>>> import numpy as np
>>> from numpy import linalg as LA
>>> np.set_printoptions(suppress=True, linewidth=200)
>>> K = np.load("sample17.npy")
>>> K
array([[ 2.1,  3. ,  2. ,  0.9,  0.9,  1.1,  1. ,  3. ,  1.9,  2.8],
       [ 2.1,  3. ,  2.1,  1.1,  1.1,  0.8,  0.9,  3. ,  2.1,  2.9],
       [ 1.9,  3.1,  1.9,  1. ,  1.1,  1.1,  0.9,  3. ,  2. ,  3.1],
       [ 2. ,  3.1,  2. ,  1. ,  1.1,  1.1,  1. ,  2.8,  2.1,  3.1],
       [ 2. ,  3.1,  1.8,  1.1,  1. ,  0.9,  1. ,  2.9,  2. ,  2.9],
       [ 1.9,  2.9,  1.9,  0.9,  1.1,  1.1,  1.1,  2.8,  2. ,  2.9],
       [ 2. ,  3. ,  1.9,  0.9,  0.9,  1. ,  0.8,  3.1,  1.9,  3.1],
       [ 2.2,  2.9,  2. ,  1. ,  1.1,  1. ,  1.1,  2.8,  2.1,  2.9],
       [ 1.9,  3. ,  1.9,  0.9,  1. ,  1.2,  1. ,  2.9,  2.1,  2.8],
       [ 2. ,  3. ,  2.1,  1. ,  1. ,  0.9,  1. ,  2.9,  2.1,  3. ],
       [ 2.2,  3. ,  2.2,  0.9,  1. ,  0.9,  1. ,  3. ,  1.9,  3. ],
       [ 1.8,  3. ,  2. ,  1. ,  1.2,  1. ,  1. ,  3.1,  2.1,  2.9],
       [ 2. ,  3.1,  2. ,  0.9,  0.9,  1.1,  1. ,  3.1,  2. ,  3. ],
       [ 0.9,  0.2,  1.1,  2. ,  2.8,  2.2,  0. ,  2. ,  2.9,  0.8],
       [ 1. ,  0. ,  0.8,  2.1,  3. ,  2. ,  0. ,  2. ,  3.1,  1.2],
       [ 1. ,  0. ,  1. ,  2.1,  2.9,  2. , -0.1,  1.9,  3. ,  0.9],
       [ 1. ,  0. ,  1.1,  2.1,  3. ,  2.1, -0.1,  2.1,  2.9,  0.8],
       [ 1.1,  0. ,  1. ,  2.1,  3. ,  2.2,  0.1,  2. ,  3.2,  0.9],
       [ 0.9,  0. ,  1.1,  2.1,  2.8,  2. ,  0. ,  2. ,  3. ,  1.1],
       [ 0.9, -0.1,  1.1,  1.9,  3.1,  1.8, -0.1,  2.1,  2.9,  1. ],
       [ 1. ,  0.1,  1. ,  2.2,  2.9,  2.1,  0.1,  2.2,  3.1,  0.9],
       [ 1. , -0.1,  1. ,  2.1,  3. ,  2.1, -0.1,  2.1,  3. ,  0.9],
       [ 1. ,  0.3,  0.9,  2. ,  3.1,  1.9, -0.1,  2. ,  2.9,  1. ],
       [ 1. ,  0. ,  1. ,  2.1,  3. ,  2. , -0.3,  2.1,  2.9,  1. ],
       [ 0.9, -0.2,  0.9,  2. ,  2.9,  2. ,  0.1,  2. ,  3.1,  0.8],
       [ 1. ,  0.1,  1. ,  1.9,  2.9,  2. , -0.1,  2. ,  3. ,  1. ],
       [ 3. ,  2.1,  1.9,  1.2,  2. ,  2.8,  1. ,  1.1,  0. ,  2.9],
       [ 2.8,  2.1,  2.1,  1. ,  2.1,  2.9,  1.2,  1. ,  0. ,  2.9],
       [ 3. ,  2.1,  1.9,  1.1,  1.9,  3.2,  0.9,  1. ,  0. ,  3. ],
       [ 3.1,  2. ,  2.1,  0.7,  2.1,  3. ,  0.9,  1.1, -0.1,  3.3],
       [ 3.3,  1.9,  2. ,  1. ,  1.7,  3. ,  1.1,  0.9,  0. ,  3.1],
       [ 3.1,  1.9,  2. ,  1.1,  2. ,  3. ,  1.1,  1.2,  0.1,  3.2],
       [ 2.9,  1.9,  2. ,  1. ,  2.1,  3.1,  1. ,  1. , -0.1,  3. ],
       [ 3.1,  1.8,  2.1,  1. ,  2.1,  2.9,  0.8,  1. , -0.2,  3.1],
       [ 3.2,  2. ,  2.1,  1.1,  2.1,  2.9,  1. ,  0.9, -0.1,  3.1],
       [ 3. ,  2.1,  2.1,  1. ,  2. ,  3. ,  0.9,  0.8, -0.1,  3.3],
       [ 3. ,  2.1,  2.1,  1. ,  2. ,  2.9,  1.1,  1. ,  0.1,  3. ],
       [ 3. ,  1.9,  2.1,  1. ,  2.2,  2.9,  1. ,  1.1, -0.1,  3. ],
       [ 3.1,  2.1,  2. ,  1. ,  2.2,  3. ,  1.1,  1.1,  0. ,  3. ]])
>>> B = np.c_[K[:, :5] @ np.array([[3, 3, 3, 3, 1],
...     [2, 3, 2, 2, 1],
...     [1, 0, 0, 2, 1],
...     [1, 2, 1, 1, 2],
...     [2, 2, 1, 2, 2]]), np.array([0, 2, 0, 0, 0, 0, 1, 2, 2, 0, 2, 1, 2, 2, 0, 0, 0, 0, 1, 0, 2, 1, 2, 0, 1, 0, 1, 0, 2, 1, 1, 2, 1, 1, 0, 2, 1, 1, 0])]
>>> B.round(1)
array([[17. , 18.9, 14.1, 19. , 10.7,  0. ],
       [17.7, 19.7, 14.5, 19.8, 11.6,  2. ],
       [17. , 19.2, 14. , 18.9, 11.1,  0. ],
       [17.4, 19.5, 14.3, 19.4, 11.3,  0. ],
       [17.1, 19.5, 14.3, 18.9, 11.1,  0. ],
       [16.5, 18.4, 13.5, 18.4, 10.7,  0. ],
       [16.6, 18.6, 13.8, 18.5, 10.5,  1. ],
       [17.6, 19.5, 14.5, 19.6, 11.3,  2. ],
       [16.5, 18.5, 13.6, 18.4, 10.6,  2. ],
       [17.1, 19. , 14. , 19.2, 11.1,  0. ],
       [17.7, 19.4, 14.5, 19.9, 11.2,  2. ],
       [16.8, 18.8, 13.6, 18.8, 11.2,  1. ],
       [16.9, 18.9, 14. , 18.9, 10.7,  2. ],
       [11.8, 12.9,  7.9, 12.9, 11.8,  2. ],
       [11.9, 13.2,  8.1, 12.7, 12. ,  0. ],
       [11.9, 13. ,  8. , 12.9, 12. ,  0. ],
       [12.2, 13.2,  8.1, 13.3, 12.3,  0. ],
       [12.4, 13.5,  8.4, 13.4, 12.3,  0. ],
       [11.5, 12.5,  7.6, 12.6, 11.8,  1. ],
       [11.7, 12.4,  7.5, 12.8, 11.9,  0. ],
       [12.2, 13.5,  8.3, 13.2, 12.3,  2. ],
       [11.9, 12.9,  7.9, 12.9, 12.1,  1. ],
       [12.7, 14.1,  8.7, 13.6, 12.4,  2. ],
       [12.1, 13.2,  8.1, 13.1, 12.2,  0. ],
       [11. , 11.9,  7.2, 11.9, 11.4,  1. ],
       [11.9, 12.9,  8. , 12.9, 11.7,  0. ],
       [20.3, 21.7, 16.4, 22.2, 13.4,  1. ],
       [19.9, 20.9, 15.7, 22. , 13.2,  0. ],
       [20. , 21.3, 16.2, 21.9, 13. ,  2. ],
       [20.3, 20.9, 16.1, 22.4, 12.8,  1. ],
       [20.1, 21. , 16.4, 22.1, 12.6,  1. ],
       [20.2, 21.2, 16.2, 22.2, 13.2,  2. ],
       [19.7, 20.6, 15.6, 21.7, 13. ,  1. ],
       [20.2, 20.9, 16. , 22.3, 13.2,  1. ],
       [21. , 22. , 16.8, 23.1, 13.7,  0. ],
       [20.3, 21.3, 16.2, 22.4, 13.2,  2. ],
       [20.3, 21.3, 16.2, 22.4, 13.2,  1. ],
       [20.3, 21.1, 16. , 22.4, 13.4,  1. ],
       [20.9, 22. , 16.7, 22.9, 13.6,  0. ]])
>>> np.round(LA.lstsq(K, B[:, 0])[0], 1) + 0
array([3., 2., 1., 1., 2., 0., 0., 0., 0., 0.])
